$ ipython --no-banner

In [1]: import numpy as np

In [2]: from numpy import linalg as LA

In [3]: np.set_printoptions(precision=3, suppress=True, linewidth=100)

In [4]: Z = np.array([[-2, 1, -2, 0, -1, 1, 0, -2, 0],
   ...:     [0, 2, 1, -2, 0, -1, 1, 1, 1],
   ...:     [0, 1, 2, -2, 2, 0, 1, -2, -1]])

In [5]: W0 = np.repeat(Z, 20 // 3, axis=0)

In [6]: rng = np.random.default_rng(20)

In [7]: W0 = W0 + 0.02 * rng.normal(size=W0.shape)

In [8]: print(W0.round(3) + 0)
[[-2.007  1.024 -1.972  0.006 -0.992  0.99  -0.018 -2.018 -0.02 ]
 [-1.981  0.999 -1.997 -0.013 -1.022  0.976 -0.017 -1.988  0.   ]
 [-2.009  0.995 -2.029  0.025 -1.024  1.001  0.043 -2.051 -0.028]
 [-2.014  1.002 -2.034 -0.005 -1.001  1.003 -0.048 -1.987  0.032]
 [-1.991  0.986 -2.012 -0.053 -0.99   1.03   0.013 -2.06  -0.009]
 [-2.002  0.99  -1.979 -0.035 -1.014  1.012  0.02  -1.997  0.021]
 [ 0.01   1.979  1.026 -2.01  -0.033 -0.991  1.036  1.019  1.02 ]
 [ 0.004  1.951  1.014 -1.997 -0.053 -1.013  0.982  1.021  1.002]
 [ 0.006  2.005  0.973 -2.039  0.001 -1.006  1.     0.997  0.99 ]
 [ 0.011  2.004  0.988 -2.038 -0.052 -1.029  0.997  1.018  0.992]
 [ 0.014  2.023  1.048 -1.994  0.03  -0.995  0.975  0.955  1.006]
 [ 0.018  2.049  0.987 -1.99  -0.002 -1.047  1.007  0.994  0.974]
 [ 0.034  0.988  2.009 -2.005  1.986 -0.003  1.016 -2.014 -1.033]
 [ 0.036  1.009  1.981 -2.002  1.969 -0.001  1.017 -2.039 -0.983]
 [ 0.016  0.995  2.002 -2.007  1.991 -0.037  1.033 -2.013 -0.997]
 [-0.005  1.009  2.011 -2.02   2.007 -0.005  0.982 -1.974 -0.976]
 [-0.018  0.994  1.98  -2.023  1.98   0.011  0.972 -2.029 -0.994]
 [-0.014  1.025  1.981 -2.01   1.984 -0.046  1.007 -1.986 -0.981]]

In [9]: Y = np.c_[W0[:, :6] @ np.array([[6, -5, 5, 6, 2, 6],
   ...:     [1, -6, 0, 0, 7, -3],
   ...:     [-7, -8, 1, 7, -6, 7],
   ...:     [6, -7, 1, 7, -3, 9],
   ...:     [-8, -6, 7, -7, -1, 1],
   ...:     [0, 5, -1, 4, -6, 5]]), np.array([3, 5, 2, 0, 1, -1, 2, -1, -2, 5, 2, -4, 1, 4, 5, 0, 3, 5])]

In [10]: print(Y)
[[ 10.757  30.525 -19.934 -14.9    10.018 -24.903   3.   ]
 [ 11.19   30.993 -20.046 -14.904  10.218 -25.124   5.   ]
 [ 11.483  31.281 -20.221 -14.909  10.065 -25.039   2.   ]
 [ 11.132  31.386 -20.119 -15.342  10.187 -25.36    0.   ]
 [ 10.73   31.605 -19.985 -15.35    9.959 -25.307   1.   ]
 [ 10.739  31.293 -20.137 -14.964   9.852 -25.107  -1.   ]
 [-16.94  -10.822  -0.169 -10.564  19.728 -21.773   2.   ]
 [-16.68  -10.602  -0.321 -10.542  19.703 -21.824  -1.   ]
 [-17.018 -10.608  -0.022 -11.457  20.357 -22.546  -2.   ]
 [-16.656 -10.546  -0.329 -11.039  20.462 -22.57    5.   ]
 [-17.433 -11.784   0.326 -10.736  19.829 -21.55    2.   ]
 [-16.673 -11.57    0.116 -11.092  20.719 -22.286  -4.   ]
 [-40.793 -20.063  14.076 -13.682  -1.025  -4.774   1.   ]
 [-40.402 -19.885  13.941 -13.718  -0.707  -4.999   4.   ]
 [-40.892 -20.151  14.051 -14.022  -0.766  -5.128   5.   ]
 [-41.278 -20.05   14.024 -14.163  -0.927  -5.179   0.   ]
 [-40.952 -19.379  13.718 -14.227  -0.936  -5.401   3.   ]
 [-40.862 -19.992  13.837 -14.366  -0.419  -5.629   5.   ]]

In [11]: print(LA.matrix_rank(np.c_[W0, Y]))
10

In [12]: print(LA.matrix_rank(Y))
7

In [13]: M = np.loadtxt("sample11.csv", delimiter=",")

In [14]: print(M)
[[-1.  0. -2. -2. -2.]
 [ 0. -1.  0.  0.  0.]
 [-2.  0. -1. -2. -2.]
 [-2.  0. -2. -1. -2.]
 [-2.  0. -2. -2. -1.]]

In [15]: w, evecs = LA.eigh(M)

In [16]: x0 = np.array([2, 1, 1, 0, 2])

In [17]: print(x0 @ M @ x0 / (x0 @ x0), w[0], round(w[-1], 3))
-4.2 -7.0 1.0

In [18]: print(x0 @ M @ x0)
-42.0

In [19]: print(LA.eigvalsh(M[1:, 1:]))
[-5. -1.  1.  1.]

In [20]: print(np.abs(M).sum(axis=1).max(), np.abs(w).max())
7.0 7.0

In [21]: print(np.round(evecs * np.maximum(w, 0) @ evecs.T, 3) + 0)
[[ 0.75  0.   -0.25 -0.25 -0.25]
 [ 0.    0.    0.    0.    0.  ]
 [-0.25  0.    0.75 -0.25 -0.25]
 [-0.25  0.   -0.25  0.75 -0.25]
 [-0.25  0.   -0.25 -0.25  0.75]]
